>>> import numpy as np
>>> np.set_printoptions(precision=3, suppress=True, linewidth=120)
>>> rnd = lambda a: np.round(a, 3) + 0
>>> feats = np.load("m.npy")
>>> feats
array([[ 3, -2,  0,  2,  3, -1,  3],
       [-2, -2, -2,  1,  2,  2, -1],
       [ 3, -2,  0,  2,  3, -1,  3],
       [-3, -3, -1,  2, -3,  3,  2],
       [-2,  1, -1, -1,  3,  0,  2],
       [ 2, -3,  0,  1,  2,  1,  3],
       [-1, -2,  3,  0, -3,  3, -1]])
>>> np.allclose(feats[:-1].T @ np.linalg.lstsq(feats[:-1].T, feats[-1])[0], feats[-1])
False
>>> print(np.abs(np.diag(np.linalg.qr(feats)[1])) > 1e-9)
[ True  True  True  True  True  True False]
>>> np.unique(feats.round(6), axis=0).shape
(6, 7)
>>> rnd(feats @ np.linalg.pinv(feats) @ feats)
array([[ 3., -2.,  0.,  2.,  3., -1.,  3.],
       [-2., -2., -2.,  1.,  2.,  2., -1.],
       [ 3., -2.,  0.,  2.,  3., -1.,  3.],
       [-3., -3., -1.,  2., -3.,  3.,  2.],
       [-2.,  1., -1., -1.,  3.,  0.,  2.],
       [ 2., -3.,  0.,  1.,  2.,  1.,  3.],
       [-1., -2.,  3.,  0., -3.,  3., -1.]])
>>> rk = np.linalg.matrix_rank(feats)
>>> rk
np.int64(6)
>>> ns = np.linalg.svd(feats)[2][rk:].T
>>> rnd(feats @ ns)
array([[0.],
       [0.],
       [0.],
       [0.],
       [0.],
       [0.],
       [0.]])
>>> [int(np.linalg.matrix_rank(np.delete(feats, i, axis=0))) for i in range(7)]
[6, 5, 6, 5, 5, 5, 5]
>>> np.allclose(feats @ ns, 0)
True
>>> print([int(np.linalg.matrix_rank(feats[:, :j + 1])) for j in range(7)])
[1, 2, 3, 4, 5, 6, 6]
>>> data = np.loadtxt("sample13.csv", delimiter=",")
>>> rnd(data)
array([[ 0.463,  0.598,  0.542, -0.394, -0.424,  0.04 ,  0.102, -0.812,  0.069, -0.234, -2.616],
       [ 0.598,  2.09 ,  0.763,  0.462, -0.251, -0.924, -0.238,  0.416, -0.228,  1.044,  1.432],
       [ 0.542,  0.763, -1.932, -1.478,  0.106,  0.1  , -0.03 , -0.859, -0.812, -0.241, -0.355],
       [-0.394,  0.462, -1.478,  1.206,  0.08 , -1.854,  0.813,  1.752,  1.394, -1.624, -0.03 ],
       [-0.424, -0.251,  0.106,  0.08 , -1.822,  0.154,  0.921,  0.649,  0.083,  0.906,  0.898],
       [ 0.04 , -0.924,  0.1  , -1.854,  0.154,  0.212,  0.483, -1.251, -0.306, -0.292,  1.811],
       [ 0.102, -0.238, -0.03 ,  0.813,  0.921,  0.483, -0.633,  0.476, -1.67 ,  0.501,  0.677],
       [-0.812,  0.416, -0.859,  1.752,  0.649, -1.251,  0.476, -0.869, -0.086,  0.07 ,  0.745],
       [ 0.069, -0.228, -0.812,  1.394,  0.083, -0.306, -1.67 , -0.086,  2.459,  1.231, -0.209],
       [-0.234,  1.044, -0.241, -1.624,  0.906, -0.292,  0.501,  0.07 ,  1.231,  0.044, -0.686],
       [-2.616,  1.432, -0.355, -0.03 ,  0.898,  1.811,  0.677,  0.745, -0.209, -0.686,  1.782]])
>>> rng = np.random.default_rng(724121)
>>> z = rng.permutation(11)
>>> z
array([ 5,  7,  1,  6, 10,  9,  0,  4,  2,  8,  3])
>>> B = data[z][:, z]
>>> print(rnd(np.linalg.det(B)), rnd(np.linalg.det(data[z])))
0.0 0.0
>>> rnd(np.sort(np.abs(np.linalg.eigvals(B))))
array([0., 1., 2., 2., 3., 3., 3., 3., 4., 5., 5.])
>>> rnd(np.trace(B))
np.float64(3.0)
>>> rnd(B)
array([[ 0.212, -1.251, -0.924,  0.483,  1.811, -0.292,  0.04 ,  0.154,  0.1  , -0.306, -1.854],
       [-1.251, -0.869,  0.416,  0.476,  0.745,  0.07 , -0.812,  0.649, -0.859, -0.086,  1.752],
       [-0.924,  0.416,  2.09 , -0.238,  1.432,  1.044,  0.598, -0.251,  0.763, -0.228,  0.462],
       [ 0.483,  0.476, -0.238, -0.633,  0.677,  0.501,  0.102,  0.921, -0.03 , -1.67 ,  0.813],
       [ 1.811,  0.745,  1.432,  0.677,  1.782, -0.686, -2.616,  0.898, -0.355, -0.209, -0.03 ],
       [-0.292,  0.07 ,  1.044,  0.501, -0.686,  0.044, -0.234,  0.906, -0.241,  1.231, -1.624],
       [ 0.04 , -0.812,  0.598,  0.102, -2.616, -0.234,  0.463, -0.424,  0.542,  0.069, -0.394],
       [ 0.154,  0.649, -0.251,  0.921,  0.898,  0.906, -0.424, -1.822,  0.106,  0.083,  0.08 ],
       [ 0.1  , -0.859,  0.763, -0.03 , -0.355, -0.241,  0.542,  0.106, -1.932, -0.812, -1.478],
       [-0.306, -0.086, -0.228, -1.67 , -0.209,  1.231,  0.069,  0.083, -0.812,  2.459,  1.394],
       [-1.854,  1.752,  0.462,  0.813, -0.03 , -1.624, -0.394,  0.08 , -1.478,  1.394,  1.206]])
>>> arr = np.load("arr.npy")
>>> print(rnd(arr))
[[-2.807 -3.95  -2.76  -8.424 -4.475 -5.617 -8.092 -1.617 -4.428 -5.092]
 [-1.721 -3.623 -4.116 -7.935 -4.312 -6.214 -8.526 -2.214 -6.707 -5.526]
 [ 3.596  5.289  7.531  5.434  0.145  1.838  3.982  5.838  4.08   6.982]
 [-1.447 -1.559  0.497 -4.838 -3.279 -3.391 -4.67   0.609 -1.336 -1.67 ]
 [ 1.84   1.601  1.823 -0.098 -1.699 -1.938 -1.638  2.062 -1.716  1.362]
 [ 2.192  2.544  3.476  1.316 -1.228 -0.876 -0.104  3.124  0.056  2.896]
 [ 0.679  0.998  2.637 -1.003 -2.001 -1.682 -1.683  2.318 -0.043  1.317]
 [ 0.414  1.124  3.483 -0.813 -1.938 -1.227 -1.165  2.773  1.131  1.835]
 [-1.298 -1.339  0.75  -4.508 -3.169 -3.209 -4.379  0.791 -1.121 -1.379]
 [ 5.688  8.202 10.63   9.804  1.601  4.116  7.717  8.116  6.543 10.717]
 [ 0.186 -0.968 -1.292 -3.952 -2.984 -4.138 -5.122 -0.138 -4.462 -2.122]
 [-0.189 -0.529  0.555 -3.293 -2.764 -3.105 -3.869  0.895 -2.021 -0.869]
 [ 1.548  1.741  2.758  0.112 -1.629 -1.436 -1.065  2.564 -0.419  1.935]
 [ 1.356  2.166  4.203  0.749 -1.417 -0.607 -0.024  3.393  1.43   2.976]
 [ 3.906  5.868  8.359  6.302  0.434  2.396  4.831  6.396  4.887  7.831]
 [ 2.907  2.82   2.735  1.73  -1.09  -1.177 -0.268  2.823 -1.262  2.732]
 [ 2.066  1.886  2.084  0.329 -1.557 -1.736 -1.293  2.264 -1.538  1.707]
 [ 2.147  2.581  3.66   1.372 -1.209 -0.775  0.016  3.225  0.304  3.016]
 [ 4.966  7.317  9.86   8.475  1.158  3.509  6.668  7.509  6.053  9.668]
 [-1.491 -1.229  1.409 -4.344 -3.115 -2.853 -3.967  1.147 -0.215 -0.967]
 [ 1.305  3.179  6.837  2.268 -0.911  0.963  2.053  4.963  4.622  5.053]
 [ 1.943  1.783  2.073  0.175 -1.608 -1.767 -1.376  2.233 -1.477  1.624]
 [ 4.207  5.247  6.205  5.371  0.124  1.164  3.288  5.164  2.122  6.288]
 [ 1.592  1.06   0.965 -0.911 -1.97  -2.503 -2.473  1.497 -2.598  0.527]
 [ 0.388 -0.458 -0.422 -3.187 -2.729 -3.576 -4.305  0.424 -3.54  -1.305]
 [ 1.658 -0.44  -2.917 -3.161 -2.72  -4.819 -5.539 -0.819 -7.296 -2.539]
 [-1.874 -2.359 -0.65  -6.039 -3.68  -4.165 -5.844 -0.165 -2.456 -2.844]
 [-0.291 -1.697 -2.161 -5.045 -3.348 -4.755 -6.103 -0.755 -5.219 -3.103]
 [ 0.377  1.487  4.465 -0.269 -1.756 -0.646 -0.402  3.354  2.332  2.598]
 [ 0.419  1.067  3.329 -0.9   -1.967 -1.319 -1.286  2.681  0.943  1.714]
 [-2.05  -3.377 -2.843 -7.566 -4.189 -5.516 -7.705 -1.516 -4.982 -4.705]
 [ 0.569  1.457  4.005 -0.314 -1.771 -0.883 -0.655  3.117  1.664  2.345]]
>>> C2 = np.cov(arr, rowvar=False)
>>> rnd(np.polyfit(arr[:, 4], arr[:, 2], 1))
array([2.329, 6.855])
>>> print(rnd(np.linalg.eigvalsh(C2)[::-1]))
[103.817   3.933   0.      0.      0.      0.      0.      0.      0.      0.   ]
>>> rnd(arr.std(axis=0))
array([2.061, 2.952, 3.642, 4.428, 1.476, 2.529, 3.979, 2.529, 3.451, 3.979])
